$ python -q
>>> import numpy as np
>>> from numpy import linalg as LA
>>> np.set_printoptions(precision=2, suppress=True, linewidth=120, sign=" ")
>>> r0 = np.array([-1, 0, 2, 0, 0, 1, -2, 2, 1, 1, -1]) + 0.5
>>> J = np.outer(r0, r0) / (r0 @ r0)
>>> print(J)
[[ 0.01 -0.01 -0.05 -0.01 -0.01 -0.03  0.03 -0.05 -0.03 -0.03  0.01]
 [-0.01  0.01  0.05  0.01  0.01  0.03 -0.03  0.05  0.03  0.03 -0.01]
 [-0.05  0.05  0.27  0.05  0.05  0.16 -0.16  0.27  0.16  0.16 -0.05]
 [-0.01  0.01  0.05  0.01  0.01  0.03 -0.03  0.05  0.03  0.03 -0.01]
 [-0.01  0.01  0.05  0.01  0.01  0.03 -0.03  0.05  0.03  0.03 -0.01]
 [-0.03  0.03  0.16  0.03  0.03  0.1  -0.1   0.16  0.1   0.1  -0.03]
 [ 0.03 -0.03 -0.16 -0.03 -0.03 -0.1   0.1  -0.16 -0.1  -0.1   0.03]
 [-0.05  0.05  0.27  0.05  0.05  0.16 -0.16  0.27  0.16  0.16 -0.05]
 [-0.03  0.03  0.16  0.03  0.03  0.1  -0.1   0.16  0.1   0.1  -0.03]
 [-0.03  0.03  0.16  0.03  0.03  0.1  -0.1   0.16  0.1   0.1  -0.03]
 [ 0.01 -0.01 -0.05 -0.01 -0.01 -0.03  0.03 -0.05 -0.03 -0.03  0.01]]
>>> J @ LA.pinv(J) @ J
array([[ 0.01, -0.01, -0.05, -0.01, -0.01, -0.03,  0.03, -0.05, -0.03, -0.03,  0.01],
       [-0.01,  0.01,  0.05,  0.01,  0.01,  0.03, -0.03,  0.05,  0.03,  0.03, -0.01],
       [-0.05,  0.05,  0.27,  0.05,  0.05,  0.16, -0.16,  0.27,  0.16,  0.16, -0.05],
       [-0.01,  0.01,  0.05,  0.01,  0.01,  0.03, -0.03,  0.05,  0.03,  0.03, -0.01],
       [-0.01,  0.01,  0.05,  0.01,  0.01,  0.03, -0.03,  0.05,  0.03,  0.03, -0.01],
       [-0.03,  0.03,  0.16,  0.03,  0.03,  0.1 , -0.1 ,  0.16,  0.1 ,  0.1 , -0.03],
       [ 0.03, -0.03, -0.16, -0.03, -0.03, -0.1 ,  0.1 , -0.16, -0.1 , -0.1 ,  0.03],
       [-0.05,  0.05,  0.27,  0.05,  0.05,  0.16, -0.16,  0.27,  0.16,  0.16, -0.05],
       [-0.03,  0.03,  0.16,  0.03,  0.03,  0.1 , -0.1 ,  0.16,  0.1 ,  0.1 , -0.03],
       [-0.03,  0.03,  0.16,  0.03,  0.03,  0.1 , -0.1 ,  0.16,  0.1 ,  0.1 , -0.03],
       [ 0.01, -0.01, -0.05, -0.01, -0.01, -0.03,  0.03, -0.05, -0.03, -0.03,  0.01]])
>>> np.round(np.trace(LA.pinv(J) @ J), 2)
np.float64(1.0)
>>> rng = np.random.default_rng(3416)
>>> labels = rng.permutation(11)
>>> print(labels)
[  3   8   6   2   7   9   4  10   5   1   0]
>>> M2 = J[labels][:, labels]
>>> np.allclose(M2, J)
False
>>> M2
array([[ 0.01,  0.03, -0.03,  0.05,  0.05,  0.03,  0.01, -0.01,  0.03,  0.01, -0.01],
       [ 0.03,  0.1 , -0.1 ,  0.16,  0.16,  0.1 ,  0.03, -0.03,  0.1 ,  0.03, -0.03],
       [-0.03, -0.1 ,  0.1 , -0.16, -0.16, -0.1 , -0.03,  0.03, -0.1 , -0.03,  0.03],
       [ 0.05,  0.16, -0.16,  0.27,  0.27,  0.16,  0.05, -0.05,  0.16,  0.05, -0.05],
       [ 0.05,  0.16, -0.16,  0.27,  0.27,  0.16,  0.05, -0.05,  0.16,  0.05, -0.05],
       [ 0.03,  0.1 , -0.1 ,  0.16,  0.16,  0.1 ,  0.03, -0.03,  0.1 ,  0.03, -0.03],
       [ 0.01,  0.03, -0.03,  0.05,  0.05,  0.03,  0.01, -0.01,  0.03,  0.01, -0.01],
       [-0.01, -0.03,  0.03, -0.05, -0.05, -0.03, -0.01,  0.01, -0.03, -0.01,  0.01],
       [ 0.03,  0.1 , -0.1 ,  0.16,  0.16,  0.1 ,  0.03, -0.03,  0.1 ,  0.03, -0.03],
       [ 0.01,  0.03, -0.03,  0.05,  0.05,  0.03,  0.01, -0.01,  0.03,  0.01, -0.01],
       [-0.01, -0.03,  0.03, -0.05, -0.05, -0.03, -0.01,  0.01, -0.03, -0.01,  0.01]])
>>> round(LA.det(M2), 2), round(float(LA.det(J[labels])), 2)
(np.float64(-0.0), -0.0)
>>> np.diag(M2)
array([ 0.01,  0.1 ,  0.1 ,  0.27,  0.27,  0.1 ,  0.01,  0.01,  0.1 ,  0.01,  0.01])
>>> x = np.array([1, -2, -1, -2, 3, -1, 1, 3, 0, 0, 1])
>>> M2 @ M2 @ x
array([-0.03, -0.1 ,  0.1 , -0.16, -0.16, -0.1 , -0.03,  0.03, -0.1 , -0.03,  0.03])
>>> round(np.trace(M2), 2)
np.float64(1.0)
>>> print(round(float((x - M2 @ x) @ (M2 @ x)), 2))
0.0
>>> LA.eigvalsh(2 * M2 - np.eye(11))
array([-1., -1., -1., -1., -1., -1., -1., -1., -1., -1.,  1.])
